$ python3 -q
>>> import numpy as np
>>> import numpy.linalg as la
>>> np.set_printoptions(suppress=True, linewidth=120)
>>> def rnd(a):
...     return np.round(a, 2) + 0
... 
>>> J = np.abs(np.array([[0, 1, -1, 1, 3],
...     [0, 2, 3, 0, 2],
...     [2, -2, 3, 1, 3],
...     [0, 0, 1, -1, -2],
...     [-1, 2, 3, -2, -1]])) + np.eye(5)
>>> J = J / J.sum(axis=1, keepdims=True)
>>> print(rnd(J))
[[0.14 0.14 0.14 0.14 0.43]
 [0.   0.38 0.38 0.   0.25]
 [0.17 0.17 0.33 0.08 0.25]
 [0.   0.   0.2  0.4  0.4 ]
 [0.1  0.2  0.3  0.2  0.2 ]]
>>> # row-stochastic, so 1 is an eigenvalue
>>> print(rnd(np.sort(np.abs(la.eigvals(J)))[::-1]))
[1.   0.41 0.14 0.14 0.13]
>>> print(rnd(la.matrix_power(J, 2)))
[[0.09 0.18 0.28 0.18 0.28]
 [0.09 0.25 0.34 0.08 0.24]
 [0.1  0.19 0.29 0.13 0.28]
 [0.07 0.11 0.27 0.26 0.29]
 [0.08 0.18 0.29 0.16 0.29]]
>>> pr = np.eye(5)[4]
>>> for _ in range(4):
...     pr = pr @ J
...     print(pr.round(2))
... 
[0.1 0.2 0.3 0.2 0.2]
[0.08 0.18 0.29 0.16 0.29]
[0.09 0.19 0.29 0.16 0.27]
[0.09 0.19 0.29 0.16 0.28]
>>> proj = np.triu(np.array([[0, 3, 3, 3, -1],
...     [1, 2, 1, 1, 0],
...     [-2, -3, -3, -1, -2],
...     [1, 0, -2, -2, 2],
...     [3, -3, -1, 0, 3]]), 1) + np.eye(5)
>>> A2 = proj @ J @ la.inv(proj)
>>> print(rnd(la.det(A2)))
0.0
>>> print(rnd(np.trace(A2)), rnd(np.trace(J)))
1.45 1.45
>>> print(rnd(A2))
[[ 0.54 -0.06  1.    0.83  3.82]
 [ 0.17  0.04  0.37  0.31  1.18]
 [-0.03 -0.13 -0.23 -0.72  0.38]
 [ 0.2  -0.2   0.4   0.8   0.2 ]
 [ 0.1  -0.1   0.1   0.1   0.3 ]]
>>> K = np.load("test17.npy")
>>> print(K)
[[-1  2 -2]
 [-3  2 -1]
 [-4  0  0]
 [-4 -1  2]
 [-4 -3  2]
 [-5 -2  1]
 [-4 -3  3]
 [-3 -3  3]
 [-2 -4  2]
 [-1 -3  4]
 [-2 -4  6]
 [-1 -4  6]
 [ 0 -3  5]
 [-1 -2  6]
 [-2  0  5]
 [-2 -1  5]
 [-4 -3  4]
 [-6 -3  5]
 [-8 -1  5]
 [-8  0  5]]
>>> A2 = np.c_[K[:, :1] @ np.array([[3]]), np.array([2, 3, 2, 3, 3, 1, 0, 1, 2, 2, 3, 0, 3, 3, 3, 3, 1, 0, 1, 0])]
>>> print(A2)
[[ -3   2]
 [ -9   3]
 [-12   2]
 [-12   3]
 [-12   3]
 [-15   1]
 [-12   0]
 [ -9   1]
 [ -6   2]
 [ -3   2]
 [ -6   3]
 [ -3   0]
 [  0   3]
 [ -3   3]
 [ -6   3]
 [ -6   3]
 [-12   1]
 [-18   0]
 [-24   1]
 [-24   0]]
>>> print(la.matrix_rank(A2))
2
>>> print(la.matrix_rank(np.c_[K, A2]))
4
>>> x0 = np.array([-3, -4])
>>> print(A2 @ np.eye(2)[1])
[2. 3. 2. 3. 3. 1. 0. 1. 2. 2. 3. 0. 3. 3. 3. 3. 1. 0. 1. 0.]
>>> print(A2 @ (2 * x0))
[  2  30  56  48  48  82  72  46  20   2  12  18 -24  -6  12  12  64 108 136 144]
>>> print(A2 @ x0)
[  1  15  28  24  24  41  36  23  10   1   6   9 -12  -3   6   6  32  54  68  72]
>>> print(np.sign((A2 @ x0).round(6)))
[ 1  1  1  1  1  1  1  1  1  1  1  1 -1 -1  1  1  1  1  1  1]
>>> F = np.load("layer4.npy")
>>> print(F)
[[-0.72  2.45  3.43  2.59]
 [-0.28  3.89 -2.74 -1.51]
 [ 4.62  0.47  0.91 -1.62]
 [-2.36 -0.04  3.5   2.68]
 [-3.94  2.49  0.18 -1.81]
 [ 2.39 -0.03  4.13 -1.49]
 [-2.9  -0.29 -4.06  0.08]
 [ 0.82 -0.02 -1.04  4.82]
 [ 0.6   3.86  2.95  1.03]
 [-0.14 -2.27 -4.44 -0.41]
 [-3.15 -1.03 -0.27  3.73]
 [-0.09  4.89 -1.06 -0.01]
 [-0.76  3.83  3.06 -0.66]
 [ 0.01  4.18  0.22  2.73]
 [-1.21  0.14  4.82 -0.52]
 [ 1.19  2.16  3.68 -2.31]
 [ 3.02 -2.88  1.41 -2.37]
 [ 0.49 -1.55  3.65 -3.01]
 [-3.96 -1.04 -2.48 -1.45]
 [-3.1  -0.93 -2.48  2.9 ]
 [ 2.62 -0.1  -2.64 -3.34]
 [ 0.94 -4.31 -0.67  2.25]
 [-2.65  0.17  3.76 -1.94]
 [-2.77  1.3  -1.8   3.52]]
>>> D = la.norm(F[:, None] - F[None], axis=-1)
>>> print(rnd(la.norm(F, axis=1)))
[5.   5.   5.   5.   5.   5.   5.   5.   5.   5.01 5.   5.   5.   5.   5.   5.   5.   5.   5.   5.   5.   5.   5.
 5.  ]
>>> print(np.flatnonzero(D[23] < D.mean() / 2))
[10 19 23]
>>> print(D.mean(axis=1).argmax())
21
>>> print(rnd(np.einsum("ij,ji->", J, J)))
1.17
>>> print(rnd(la.det(J[::-1])))
0.0
>>> print(rnd(la.eigvals(J).sum().real))
1.45
>>> print(rnd(la.det(J.T)))
0.0
>>> rng = np.random.default_rng(977)
>>> t = np.sort(rng.uniform(-2, 2, 18))
>>> data = np.c_[t, t ** 2, t ** 3] @ np.array([[-2, 1, 2], [-1, 2, -2], [-1, 0, -1]])
>>> print(rnd(data))
[[  5.62   4.24  -4.27]
 [  4.53   3.35  -4.2 ]
 [  3.15   2.12  -3.8 ]
 [  1.18   0.22  -1.92]
 [  0.65  -0.1   -0.96]
 [ -0.27   0.16   0.22]
 [ -0.62   0.41   0.37]
 [ -0.7    0.46   0.39]
 [ -0.9    0.62   0.41]
 [ -1.47   1.07   0.35]
 [ -4.32   3.23  -1.24]
 [ -4.69   3.48  -1.51]
 [ -6.01   4.37  -2.58]
 [ -8.16   5.72  -4.45]
 [ -8.34   5.83  -4.62]
 [-11.46   7.62  -7.54]
 [-12.21   8.03  -8.26]
 [-15.12   9.56 -11.12]]
>>> proj = F @ la.solve(F.T @ F, F.T)
>>> print(np.allclose(proj @ proj, proj))
True
>>> print(rnd(proj @ F[:, 3]))
[ 2.59 -1.51 -1.62  2.68 -1.81 -1.49  0.08  4.82  1.03 -0.41  3.73 -0.01 -0.66  2.73 -0.52 -2.31 -2.37 -3.01 -1.45
  2.9  -3.34  2.25 -1.94  3.52]
>>> print(rnd(la.eigvalsh(proj)))
[0. 0. 0. 0. 0. 0. 0. 0. 0. 0. 0. 0. 0. 0. 0. 0. 0. 0. 0. 0. 1. 1. 1. 1.]
>>> print(rnd(np.diag(proj)))
[0.15 0.21 0.17 0.18 0.23 0.12 0.14 0.23 0.15 0.12 0.16 0.2  0.14 0.19 0.16 0.12 0.14 0.16 0.22 0.12 0.17 0.19 0.21
 0.13]
>>> Ac = data - data.mean(axis=0)
>>> left, sig, Vt = la.svd(Ac, full_matrices=False)
>>> print(rnd(Ac.mean(axis=0)))
[0. 0. 0.]
>>> print(rnd((sig ** 2).sum() ** 2 / (sig ** 4).sum()))
1.31
>>> print(rnd(Vt[0] * np.sign(Vt[0, np.abs(Vt[0]).argmax()])))
[ 0.83 -0.4   0.39]
>>> proj = data @ la.solve(data.T @ data, data.T)
>>> print(rnd(proj @ data[:, 2]))
[ -4.27  -4.2   -3.8   -1.92  -0.96   0.22   0.37   0.39   0.41   0.35  -1.24  -1.51  -2.58  -4.45  -4.62  -7.54  -8.26
 -11.12]
>>> print(rnd(la.eigvalsh(proj)))
[0. 0. 0. 0. 0. 0. 0. 0. 0. 0. 0. 0. 0. 0. 0. 1. 1. 1.]
>>> print(rnd(data.mean(axis=0)))
[-3.28  3.36 -3.04]
>>> print(rnd(data.sum(axis=1)))
[  5.59   3.68   1.47  -0.52  -0.41   0.11   0.16   0.16   0.14  -0.04  -2.33  -2.72  -4.22  -6.88  -7.13 -11.38 -12.44
 -16.69]
>>> print(rnd(np.abs(data).max()))
15.12
>>> Ac = (data - data.mean(axis=0)) / data.std(axis=0)
>>> print(np.argwhere(np.abs(Ac) > 2))
[[17  0]
 [17  1]
 [17  2]]
>>> b = la.lstsq(np.delete(Ac, 1, axis=1), Ac[:, 1])[0]
>>> print(rnd(b))
[-0.32 -0.71]
>>> A = np.cumsum(np.array([[1, 9, 7, 0],
...     [1, 0, 2, -1],
...     [-7, 0, -9, -6],
...     [-3, -2, -5, -3],
...     [4, 7, 4, -3],
...     [-1, 3, 0, 6],
...     [-4, 5, -1, -4],
...     [4, 0, 4, 9],
...     [6, 9, 1, 5],
...     [5, -4, 2, -8],
...     [0, 5, 4, 1],
...     [3, -7, -3, -1]]), axis=0)
>>> print(A)
[[  1   9   7   0]
 [  2   9   9  -1]
 [ -5   9   0  -7]
 [ -8   7  -5 -10]
 [ -4  14  -1 -13]
 [ -5  17  -1  -7]
 [ -9  22  -2 -11]
 [ -5  22   2  -2]
 [  1  31   3   3]
 [  6  27   5  -5]
 [  6  32   9  -4]
 [  9  25   6  -5]]
>>> u, r1 = A[1], A[10]
>>> print(u @ u)
167
>>> pr = (u @ r1) / (u @ u) * u
>>> print(rnd(la.norm(u + r1) ** 2 + la.norm(u - r1) ** 2))
2648.0
>>> print(rnd(r1 - pr))
[  1.39  11.25 -11.75  -1.69]
>>> t3 = np.stack([A, -1 * A, A[::-1]])
>>> print(t3.shape)
(3, 12, 4)
>>> print(t3.sum(axis=0))
[[  9  25   6  -5]
 [  6  32   9  -4]
 [  6  27   5  -5]
 [  1  31   3   3]
 [ -5  22   2  -2]
 [ -9  22  -2 -11]
 [ -5  17  -1  -7]
 [ -4  14  -1 -13]
 [ -8   7  -5 -10]
 [ -5   9   0  -7]
 [  2   9   9  -1]
 [  1   9   7   0]]
>>> print(np.einsum("bij,cij->bc", t3, t3))
[[ 6363 -6363  3846]
 [-6363  6363 -3846]
 [ 3846 -3846  6363]]
>>> print(rnd(la.norm(t3, axis=(1, 2))))
[79.77 79.77 79.77]
>>> print((t3 @ A.T).shape)
(3, 12, 12)
>>> print(la.matrix_rank(t3.reshape(3, -1)))
2
>>> D = la.norm(A[:, None] - A[None], axis=-1)
>>> print(rnd(D[10]))
[23.96 23.54 27.2  32.45 24.6  21.33 22.25 16.55 10.54  6.48  0.    8.25]
>>> M = np.arange(9).reshape(3, 3) + 3
>>> print(M)
[[ 3  4  5]
 [ 6  7  8]
 [ 9 10 11]]
>>> # looks like rank 2
>>> A2 = M / np.sqrt((M ** 2).mean(axis=1, keepdims=True))
>>> print(rnd(A2[0]))
[0.73 0.98 1.22]
>>> print(la.matrix_rank(A2) == la.matrix_rank(M))
True
>>> print(M - M.mean(axis=1, keepdims=True))
[[-1.  0.  1.]
 [-1.  0.  1.]
 [-1.  0.  1.]]
>>> W = np.array([[1, 0, 0, 0], [1, 1, 1, 0], [1, 1, 2, 0]])
>>> b = np.array([1, 1, 3, 1])
>>> act = np.maximum(M @ W + b, 0)
>>> print(act)
[[13 10 17  1]
 [22 16 26  1]
 [31 22 35  1]]
>>> print(la.matrix_rank(act))
2
>>> cent = np.array([[-4, -5, 4], [3, -1, 2], [-1, -4, 5], [-3, 0, -1]])
>>> print(W @ cent)
[[ -4  -5   4]
 [ -2 -10  11]
 [ -3 -14  16]]
>>> print(act @ cent)
[[ -42 -143  156]
 [ -69 -230  249]
 [ -96 -317  342]]
>>> print((act @ cent).round(6).argmax(axis=1))
[2 2 2]
>>> print(rnd(la.norm(act, 2) / la.norm(act)))
1.0
>>> print(la.cond(act) > 100)
True
>>> print(np.argsort(-la.norm(act, axis=0).round(6), kind="stable")[:3])
[2 0 1]
>>> print([round(float(x), 2) for x in la.svd(act, compute_uv=False)[:3]])
[68.15, 1.52, 0.0]
>>> r = la.matrix_rank(M)
>>> print(r)
2
>>> null = la.svd(M)[2][r:].T
>>> print(np.allclose(M @ null, 0))
True
>>> print(rnd(null[:, 0] / null[np.abs(null[:, 0]).round(6).argmax(), 0]))
[-0.5  1.  -0.5]
>>> print([int(la.matrix_rank(np.delete(M, i, axis=0))) for i in range(3)])
[2, 2, 2]
>>> z = rng.integers(0, 2, 5)
>>> X = np.triu((z[:, None] == z) & (rng.random((5, 5)) < 0.8), 1).astype(int)
>>> X += X.T
>>> print(X)
[[0 1 1 0 1]
 [1 0 1 0 0]
 [1 1 0 0 1]
 [0 0 0 0 0]
 [1 0 1 0 0]]
>>> # looks like rank 3
>>> D = la.norm(data[:, None] - data[None], axis=-1)
>>> print(la.matrix_rank(D ** 2))
5
>>> print(rnd(D[:5, :5]))
[[0.   1.41 3.28 6.43 7.37]
 [1.41 0.   1.89 5.11 6.11]
 [3.28 1.89 0.   3.32 4.38]
 [6.43 5.11 3.32 0.   1.14]
 [7.37 6.11 4.38 1.14 0.  ]]
>>> print(D.shape)
(18, 18)
>>> left, sig, Vt = la.svd(X)
>>> print(np.argmax(sig[:-1] / (sig[1:] + 1e-6)) + 1)
3
>>> print(rnd(sig))
[2.56 1.56 1.   0.   0.  ]
>>> A2 = left[:, :3] @ np.diag(sig[:3]) @ Vt[:3]
>>> print(rnd(la.norm(X - A2) / la.norm(X)))
0.0
>>> print(rnd(la.norm(X - A2, 2)), rnd(sig[3]))
0.0 0.0
>>> print(la.matrix_rank(A2))
3
>>> print(la.matrix_rank(X, rtol=0.05))
3
>>> z = rng.integers(0, 3, 5)
>>> m1 = (z[:, None] == z) * 2 + np.eye(5)
>>> print(m1)
[[3. 0. 2. 2. 0.]
 [0. 3. 0. 0. 2.]
 [2. 0. 3. 2. 0.]
 [2. 0. 2. 3. 0.]
 [0. 2. 0. 0. 3.]]
>>> # symmetric, so the eigenvalues are real
>>> x0 = np.ones(5)
>>> for _ in range(3):
...     x0 = m1 @ x0
...     x0 /= la.norm(x0)
...     print(round(x0 @ m1 @ x0, 2))
... 
6.49
6.7
6.84
>>> print(rnd(la.eigvalsh(m1)[-1]))
7.0
>>> print(rnd(x0))
[0.55 0.2  0.55 0.55 0.2 ]
